>>> import numpy as np
>>> import numpy.linalg as la
>>> np.set_printoptions(precision=3, suppress=True, linewidth=140)
>>> arr = np.array([[5, 0, 0], [0, 0, 0], [0, 0, 3]])
>>> rank = la.matrix_rank(arr)
>>> rank
np.int64(2)
>>> ns = la.svd(arr)[2][rank:].T
>>> arr @ ns
array([[0.],
       [0.],
       [0.]])
>>> [int(la.matrix_rank(arr[:i])) for i in range(1, len(arr) + 1)]
[1, 1, 2]
>>> np.allclose(arr @ ns, 0)
True
>>> [int(la.matrix_rank(np.delete(arr, i, axis=0))) for i in range(3)]
[1, 2, 1]
>>> ns.shape
(3, 1)
>>> ns[:, 0] / ns[np.abs(ns[:, 0]).round(6).argmax(), 0]
array([0., 1., 0.])
>>> round(float(la.norm(arr, 2) / la.norm(arr)), 3)
0.857
>>> la.matrix_rank(arr, rtol=0.1)
np.int64(2)
>>> np.argsort(-la.norm(arr, axis=0).round(6), kind="stable")[:3]
array([0, 2, 1])
>>> la.lstsq(arr[:-1].T, arr[-1])[2]
np.int32(1)
>>> arr @ la.pinv(arr) @ arr
array([[5., 0., 0.],
       [0., 0., 0.],
       [0., 0., 3.]])
>>> m1 = np.load("dump.npy")
>>> m1
array([[80.743, 11.098,  2.901,  9.161],
       [81.485, 11.047, -0.228,  9.915],
       [80.147, 10.767, -1.493, 10.262],
       [79.977, 10.864, -0.108,  8.245],
       [78.784,  9.808,  1.443,  8.496],
       [78.613,  9.304, -0.841, 11.726],
       [78.963,  8.471,  1.458,  9.69 ],
       [79.37 ,  9.665, -0.843,  8.86 ],
       [79.169, 10.717,  1.157, 11.344],
       [79.432, 11.479,  0.459, 10.175],
       [79.659,  9.073,  0.334,  8.967],
       [79.811, 11.233, -0.118, 10.973],
       [79.733,  9.433, -1.001, 10.085],
       [79.533, 11.752,  1.175,  7.965],
       [80.591,  9.184, -0.053,  9.302]])
>>> vec = np.array([4, 4, -5, 1])
>>> y = m1 @ vec
>>> la.solve(m1.T @ m1, m1.T @ y)
array([ 4.,  4., -5.,  1.])
>>> rng = np.random.default_rng(815)
>>> y = y + 0.05 * rng.normal(size=15)
>>> y
array([362.025, 381.278, 381.377, 372.217, 355.583, 367.625, 352.115, 369.178, 365.082, 371.615, 362.15 , 375.793, 371.78 , 367.235,
       368.601])
>>> beta, *_ = la.lstsq(m1, y)
>>> beta
array([ 3.994,  4.036, -5.011,  1.01 ])
>>> beta.round()
array([ 4.,  4., -5.,  1.])
>>> round(float(la.norm(y - m1 @ beta)), 3)
0.148
>>> Ac = m1 - m1.mean(axis=0)
>>> V = la.svd(Ac)[2][:1]
>>> other = Ac - Ac @ V.T @ V
>>> (Ac @ V.T).std(axis=0)
array([1.289])
>>> la.norm(other, axis=1).round(6).argmax()
np.int64(6)
>>> np.cov(Ac @ V.T, rowvar=False)
array(1.779)
>>> np.diag(V.T @ V)
array([0.015, 0.083, 0.529, 0.373])
>>> other = m1 / np.sqrt((m1 ** 2).mean(axis=1, keepdims=True))
>>> la.matrix_rank(m1 - m1.mean(axis=1, keepdims=True))
np.int64(3)
>>> la.matrix_rank(other) == la.matrix_rank(m1)
np.True_
>>> la.norm(other, axis=1)
array([2., 2., 2., 2., 2., 2., 2., 2., 2., 2., 2., 2., 2., 2., 2.])
>>> other = m1 + rng.integers(-2, 3, (15, 1)) @ rng.integers(-2, 3, (1, 4))
>>> other
array([[78.743, 13.098,  6.901,  5.161],
       [82.485, 10.047, -2.228, 11.915],
       [80.147, 10.767, -1.493, 10.262],
       [81.977,  8.864, -4.108, 12.245],
       [77.784, 10.808,  3.443,  6.496],
       [76.613, 11.304,  3.159,  7.726],
       [79.963,  7.471, -0.542, 11.69 ],
       [81.37 ,  7.665, -4.843, 12.86 ],
       [77.169, 12.717,  5.157,  7.344],
       [77.432, 13.479,  4.459,  6.175],
       [81.659,  7.073, -3.666, 12.967],
       [81.811,  9.233, -4.118, 14.973],
       [81.733,  7.433, -5.001, 14.085],
       [79.533, 11.752,  1.175,  7.965],
       [79.591, 10.184,  1.947,  7.302]])
>>> la.matrix_rank(other - m1, tol=1e-8)
np.int64(1)
>>> other - m1
array([[-2.,  2.,  4., -4.],
       [ 1., -1., -2.,  2.],
       [ 0.,  0.,  0.,  0.],
       [ 2., -2., -4.,  4.],
       [-1.,  1.,  2., -2.],
       [-2.,  2.,  4., -4.],
       [ 1., -1., -2.,  2.],
       [ 2., -2., -4.,  4.],
       [-2.,  2.,  4., -4.],
       [-2.,  2.,  4., -4.],
       [ 2., -2., -4.,  4.],
       [ 2., -2., -4.,  4.],
       [ 2., -2., -4.,  4.],
       [ 0.,  0.,  0.,  0.],
       [-1.,  1.,  2., -2.]])
>>> other = np.c_[m1[:, :3] @ np.array([[2, 0, 0], [2, 3, 1], [3, 3, -1]]), np.array([2, 0, 2, 0, 0, 0, 3, 0, 1, 2, 3, 2, 0, 2, 2])]
>>> other
array([[192.385,  41.997,   8.197,   2.   ],
       [184.38 ,  32.457,  11.275,   0.   ],
       [177.349,  27.822,  12.26 ,   2.   ],
       [181.358,  32.268,  10.972,   0.   ],
       [181.513,  33.753,   8.365,   0.   ],
       [173.311,  25.389,  10.145,   0.   ],
       [179.242,  29.787,   7.013,   3.   ],
       [175.541,  26.466,  10.508,   0.   ],
       [183.243,  35.622,   9.56 ,   1.   ],
       [183.199,  35.814,  11.02 ,   2.   ],
       [178.466,  28.221,   8.739,   3.   ],
       [181.734,  33.345,  11.351,   2.   ],
       [175.329,  25.296,  10.434,   0.   ],
       [186.095,  38.781,  10.577,   2.   ],
       [179.391,  27.393,   9.237,   2.   ]])
>>> la.matrix_rank(np.c_[m1, other])
np.int64(5)
>>> np.round(la.lstsq(m1, other[:, 0])[0], 3) + 0
array([2., 2., 3., 0.])
>>> la.matrix_rank(other)
np.int64(4)
>>> np.round(la.norm(other - m1 @ la.lstsq(m1, other)[0], axis=0), 3) + 0
array([0.   , 0.   , 0.   , 4.019])
>>> mat = np.load("m.npy")
>>> mat
array([[ 1.199,  0.84 , -0.758,  0.61 , -0.175, -0.285,  0.745, -0.022,  1.102, -0.035],
       [ 0.246, -0.484, -0.373, -0.251,  0.159, -0.03 , -0.377,  0.152, -0.173,  0.319],
       [-0.092,  0.524,  0.138,  0.122, -0.469, -0.391, -1.498, -0.15 , -0.248,  0.358],
       [-0.539,  0.216, -0.167,  0.318,  0.01 ,  0.888,  1.438,  0.132,  0.76 , -0.788],
       [ 0.126, -0.389,  0.118, -0.245,  0.47 , -0.559, -0.081, -0.177, -0.374,  0.816],
       [ 0.002, -0.208,  0.196,  0.427, -0.665, -0.038, -0.193, -0.322, -0.038,  0.303],
       [ 0.16 ,  0.391,  0.149,  0.073, -0.544, -0.352,  0.48 ,  0.069,  0.74 ,  0.287]])
>>> other = mat + rng.integers(-2, 3, (7, 5)) @ rng.integers(-2, 3, (5, 10))
>>> other
array([[  0.199,   0.84 ,   2.242,  -3.39 ,  -5.175,   4.715,  -2.255,  -8.022,   5.102,  -0.035],
       [ -3.754, -13.484,  -3.373,  -3.251,  -3.841,  -5.03 ,  -0.377,  -4.848,  -1.173,  -6.681],
       [  2.908,   6.524,   5.138,   4.122,  -3.469,   4.609,  -2.498,  -0.15 ,   3.752,   2.358],
       [ -4.539,  -3.784,  -9.167,   0.318,   3.01 ,  -9.112,   5.438,   4.132,  -7.24 ,  -4.788],
       [  1.126,  -6.389,   7.118,   0.755,  -8.53 ,   4.441,  -4.081,  -8.177,   6.626,  -2.184],
       [  0.002,   2.792,   3.196,  -4.573,  -0.665,   4.962,  -6.193,  -7.322,   0.962,   5.303],
       [ -0.84 , -10.609,   1.149,   5.073,  -7.544,  -5.352,  -2.52 ,  -3.931,  -0.26 ,  -5.713]])
>>> other - mat
array([[ -1.,   0.,   3.,  -4.,  -5.,   5.,  -3.,  -8.,   4.,   0.],
       [ -4., -13.,  -3.,  -3.,  -4.,  -5.,   0.,  -5.,  -1.,  -7.],
       [  3.,   6.,   5.,   4.,  -3.,   5.,  -1.,   0.,   4.,   2.],
       [ -4.,  -4.,  -9.,   0.,   3., -10.,   4.,   4.,  -8.,  -4.],
       [  1.,  -6.,   7.,   1.,  -9.,   5.,  -4.,  -8.,   7.,  -3.],
       [  0.,   3.,   3.,  -5.,   0.,   5.,  -6.,  -7.,   1.,   5.],
       [ -1., -11.,   1.,   5.,  -7.,  -5.,  -3.,  -4.,  -1.,  -6.]])
>>> np.round(la.svd(other - mat, compute_uv=False), 3) + 0
array([28.935, 26.68 , 12.54 ,  5.736,  3.707,  0.   ,  0.   ])
>>> la.matrix_rank(other - mat, tol=1e-8)
np.int64(5)
